% python3 -q
>>> import numpy as np
>>> np.set_printoptions(precision=3, suppress=True, linewidth=160)
>>> rd = lambda a: np.round(a, 3) + 0
>>> X = np.load("mat.npy")
>>> rd(X)
array([[  6.312,   1.458,   1.541,  -4.807,   8.909,   8.688,  10.06 ,  -6.372],
       [ 10.17 ,  -5.454,   4.566,   2.754,  -6.489,  -4.305,  -5.922,  -3.254],
       [ -6.322,  -1.477, -10.987,  -6.436,   7.181,   2.71 ,  -4.293,   1.343],
       [  4.032,  -1.74 ,   3.792,   4.786, -11.807,  -2.239,  -2.737,   2.891],
       [  4.872,   1.732,   9.231,   6.825,  -6.225,   0.106,   2.849,   2.829],
       [  0.205,  -2.83 ,   1.681,   5.462,  -6.615,  -6.136,  -9.724,   5.046],
       [ -5.67 ,  -7.056, -19.762, -10.613,  -6.564,   0.981, -10.007,   0.281],
       [  3.87 ,  -5.873,  -1.286,   2.83 , -15.579,  -5.591,  -9.759,   2.255],
       [ -0.791,   5.809,   3.777,  -0.865,  15.286,   8.048,   9.9  ,  -0.147],
       [ -3.564,  -3.147,  -2.738,   3.428,  -4.446,  -6.119, -11.982,   6.194],
       [ 15.085,   4.864,  15.318,  -0.012,  16.67 ,  10.496,  18.635, -10.626],
       [ -7.964,  -0.904,  -9.846,  -2.816,  -3.022,   1.073,  -5.184,   5.795],
       [ -0.343,  -3.818,  -1.328,   4.778, -16.884,  -5.652,  -9.652,   6.414],
       [  2.739,   3.984,  14.463,  11.596,   0.954,  -2.756,   0.79 ,   5.917],
       [  0.631,   1.64 ,  -2.308,  -4.958,  10.25 ,   7.218,   6.067,  -2.803]])
>>> B = np.array([[0, 0], [2, 2], [1, 2], [1, 3], [4, 4], [3, 4], [3, 0], [1, 4]])
>>> rd(np.einsum("ij->j", X))
array([ 23.262, -12.812,   6.114,  11.953, -18.381,   6.524, -20.959,  15.762])
>>> np.linalg.matrix_rank(np.vstack([X, B.T]))
np.int64(7)
>>> np.vstack([X, B.T]).shape
(17, 8)
>>> M = np.load("m.npy")
>>> M
array([[ 24,   0, -24, -12,   0,  12],
       [ 18,   6,  30,  -9,  -3, -15],
       [ 24,   6, -18, -12,  -3,   9],
       [ 24,   0, -24, -12,   0,  12],
       [ 18,   6,  30,  -9,  -3, -15],
       [ 24,   6, -18, -12,  -3,   9]])
>>> blk = np.stack([M, -2 * M, M[::-1]])
>>> rd(np.linalg.det(blk))
array([0., 0., 0.])
>>> blk.shape
(3, 6, 6)
>>> rd(np.linalg.norm(blk, axis=(1, 2)))
array([ 91.488, 182.975,  91.488])
>>> np.einsum("bij,cij->bc", blk, blk)
array([[  8370, -16740,   8190],
       [-16740,  33480, -16380],
       [  8190, -16380,   8370]])
>>> (blk @ M.T).shape
(3, 6, 6)
>>> blk.sum(axis=0)
array([[ 0,  6,  6,  0, -3, -3],
       [ 0,  0,  0,  0,  0,  0],
       [ 0, -6, -6,  0,  3,  3],
       [ 0,  6,  6,  0, -3, -3],
       [ 0,  0,  0,  0,  0,  0],
       [ 0, -6, -6,  0,  3,  3]])
>>> np.linalg.matrix_rank(blk)
array([3, 3, 3])
>>> np.allclose(M[:-1].T @ np.linalg.lstsq(M[:-1].T, M[-1])[0], M[-1])
True
>>> rd(M @ np.linalg.pinv(M) @ M)
array([[ 24.,   0., -24., -12.,   0.,  12.],
       [ 18.,   6.,  30.,  -9.,  -3., -15.],
       [ 24.,   6., -18., -12.,  -3.,   9.],
       [ 24.,   0., -24., -12.,   0.,  12.],
       [ 18.,   6.,  30.,  -9.,  -3., -15.],
       [ 24.,   6., -18., -12.,  -3.,   9.]])
>>> np.linalg.lstsq(M[:-1].T, M[-1])[2]
np.int32(3)
>>> np.abs(np.diag(np.linalg.qr(M)[1])) > 1e-9
array([ True,  True,  True, False, False, False])
>>> rd(np.trace(np.linalg.pinv(M) @ M))
np.float64(3.0)
>>> U, sv, Vt = np.linalg.svd(M)
>>> evecs = Vt[:(sv > 1e-8).sum()]
>>> rng = np.random.default_rng(92)
>>> x0 = M[1] + 2 * M[5] + rng.integers(2) * np.eye(6)[3]
>>> x0
array([ 66.,  18.,  -6., -33.,  -9.,   3.])
>>> rd(evecs.T @ evecs)
array([[ 0.8,  0. ,  0. , -0.4,  0. ,  0. ],
       [ 0. ,  0.8,  0. ,  0. , -0.4,  0. ],
       [ 0. ,  0. ,  0.8,  0. ,  0. , -0.4],
       [-0.4,  0. ,  0. ,  0.2,  0. ,  0. ],
       [ 0. , -0.4,  0. ,  0. ,  0.2,  0. ],
       [ 0. ,  0. , -0.4,  0. ,  0. ,  0.2]])
>>> rd(np.linalg.norm(x0 - evecs.T @ evecs @ x0))
np.float64(0.0)
